$ ipython --no-banner

In [1]: import numpy as np

In [2]: np.set_printoptions(suppress=True, linewidth=140)

In [3]: data = np.load("block5.npy")

In [4]: print(data)
[[-1.  1.  1.  1.]
 [ 1. -1.  1.  1.]
 [ 1.  1. -1.  1.]
 [ 1.  1.  1. -1.]]

In [5]: # equal to its transpose

In [6]: print(np.all(np.linalg.eigvalsh(data) > 0))
False

In [7]: print(round(float(np.linalg.eigvalsh(data).min()), 3))
-2.0

In [8]: rng = np.random.default_rng(6489)

In [9]: labels = rng.permutation(4)

In [10]: print(labels)
[2 3 0 1]

In [11]: out = data[labels][:, labels]

In [12]: print(round(np.linalg.det(out), 3), round(np.linalg.det(data[labels]), 3))
-16.0 -16.0

In [13]: print(np.diag(out))
[-1. -1. -1. -1.]

In [14]: print(out)
[[-1.  1.  1.  1.]
 [ 1. -1.  1.  1.]
 [ 1.  1. -1.  1.]
 [ 1.  1.  1. -1.]]

In [15]: vals, vecs = np.linalg.eig(data)

In [16]: print(vals.round(3))
[-2.  2. -2. -2.]

In [17]: u = np.array([4, 4, 3, 4])

In [18]: out = data + np.outer(u, np.eye(4)[1])

In [19]: print(np.linalg.matrix_rank(out - data))
1

In [20]: print(round(np.linalg.det(out) / np.linalg.det(data), 3), round(1 + np.linalg.solve(data, u)[1], 3))
2.75 2.75

In [21]: print(np.linalg.matrix_rank(np.linalg.inv(out) - np.linalg.inv(data), tol=1e-8))
1

In [22]: print(out)
[[-1.  5.  1.  1.]
 [ 1.  3.  1.  1.]
 [ 1.  4. -1.  1.]
 [ 1.  5.  1. -1.]]

In [23]: vals, vecs = np.linalg.eigh(data)

In [24]: print(np.abs(vecs[:, -1]).round(6).argmax())
0

In [25]: print(np.round(np.abs(vecs[:, -1]), 3))
[0.5 0.5 0.5 0.5]

In [26]: print(np.round(vecs.T @ data @ vecs, 3) + 0)
[[-2.  0.  0.  0.]
 [ 0. -2.  0.  0.]
 [ 0.  0. -2.  0.]
 [ 0.  0.  0.  2.]]

In [27]: print(vals.sum(), np.trace(data))
-4.0 -4.0

In [28]: print(np.round(np.linalg.eigvalsh(data + 3 * np.eye(4)), 3))
[1. 1. 1. 5.]

In [29]: print(np.round(vecs.T @ vecs, 3) + 0)
[[1. 0. 0. 0.]
 [0. 1. 0. 0.]
 [0. 0. 1. 0.]
 [0. 0. 0. 1.]]

In [30]: J = np.loadtxt("sample12.csv", delimiter=",")

In [31]: print(J)
[[1.    0.2   0.04  0.008]
 [0.2   1.    0.2   0.04 ]
 [0.04  0.2   1.    0.2  ]
 [0.008 0.04  0.2   1.   ]]

In [32]: u = np.array([1, 2, 2, 2])

In [33]: out = J + np.outer(u, np.eye(4)[1])

In [34]: print(np.linalg.matrix_rank(out - J))
1

In [35]: print(round(np.linalg.det(out) / np.linalg.det(J), 3), np.round(1 + np.linalg.solve(J, u)[1], 3))
2.542 2.542

In [36]: A = np.loadtxt("data.csv", delimiter=",")

In [37]: print(A)
[[-0.2   -8.08   1.485]
 [-0.993 -5.864  0.444]
 [-0.175 -6.471  3.282]
 [-0.073 -4.387  4.646]
 [ 2.01  -5.61   2.161]
 [-2.894 -5.027  2.249]
 [ 0.143 -6.383  5.349]
 [ 0.828 -6.486  3.589]
 [ 0.014 -6.229  1.578]
 [-0.907 -5.455  4.839]
 [ 1.979 -6.934  2.204]
 [-0.744 -3.904  2.542]
 [ 0.241 -7.358  3.39 ]
 [ 1.309 -4.389  2.91 ]]

In [38]: cen = A - A.mean(axis=0)

In [39]: left, sig, VT = np.linalg.svd(cen, full_matrices=False)

In [40]: print(np.linalg.matrix_rank(cen))
3

In [41]: print(np.round(cen.mean(axis=0), 3) + 0)
[0. 0. 0.]

In [42]: print(np.abs(VT[0]).argmax())
2

In [43]: print(np.round(sig ** 2 / (sig ** 2).sum(), 3))
[0.414 0.368 0.217]

In [44]: print(round(float((sig ** 2).sum() ** 2 / (sig ** 4).sum()), 3))
2.82

In [45]: print(np.searchsorted(np.cumsum(sig ** 2) / (sig ** 2).sum(), 0.9) + 1)
3
